% python3 -q
>>> import numpy as np
>>> import numpy.linalg as la
>>> np.set_printoptions(suppress=True, linewidth=160)
>>> f = np.array([0, -3, -2, -2, 1])
>>> m1 = np.array([np.roll(f, i) for i in range(5)])
>>> m1
array([[ 0, -3, -2, -2,  1],
       [ 1,  0, -3, -2, -2],
       [-2,  1,  0, -3, -2],
       [-2, -2,  1,  0, -3],
       [-3, -2, -2,  1,  0]])
>>> np.round(np.sort(np.abs(np.fft.fft(m1[0]))), 2), np.round(np.sort(la.svd(m1, compute_uv=False)), 2)
(array([2.38, 2.38, 4.62, 4.62, 6.  ]), array([2.38, 2.38, 4.62, 4.62, 6.  ]))
>>> np.allclose(m1 @ m1.T, m1.T @ m1)
True
>>> rng = np.random.default_rng(8)
>>> feats = np.eye(6, dtype=int)[rng.permutation(6)] * np.array([-1, -6, 8, -5, 8, 1])
>>> feats
array([[-1,  0,  0,  0,  0,  0],
       [ 0,  0,  0, -5,  0,  0],
       [ 0,  0,  0,  0,  0,  1],
       [ 0, -6,  0,  0,  0,  0],
       [ 0,  0,  8,  0,  0,  0],
       [ 0,  0,  0,  0,  8,  0]])
>>> feats.reshape(6, 7)
Traceback (most recent call last):
  File "<python-input-11>", line 1, in <module>
    feats.reshape(6, 7)
    ~~~~~~~~~~~~~^^^^^^
ValueError: cannot reshape array of size 36 into shape (6,7)
>>> feats.reshape(2, -1)
array([[-1,  0,  0,  0,  0,  0,  0,  0,  0, -5,  0,  0,  0,  0,  0,  0,  0,  1],
       [ 0, -6,  0,  0,  0,  0,  0,  0,  8,  0,  0,  0,  0,  0,  0,  0,  8,  0]])
>>> T = feats.reshape(6, 2, -1)
>>> T.transpose(1, 0, 2)
array([[[-1,  0,  0],
        [ 0,  0,  0],
        [ 0,  0,  0],
        [ 0, -6,  0],
        [ 0,  0,  8],
        [ 0,  0,  0]],

       [[ 0,  0,  0],
        [-5,  0,  0],
        [ 0,  0,  1],
        [ 0,  0,  0],
        [ 0,  0,  0],
        [ 0,  8,  0]]])
>>> T.sum(axis=1)
array([[-1,  0,  0],
       [-5,  0,  0],
       [ 0,  0,  1],
       [ 0, -6,  0],
       [ 0,  0,  8],
       [ 0,  8,  0]])
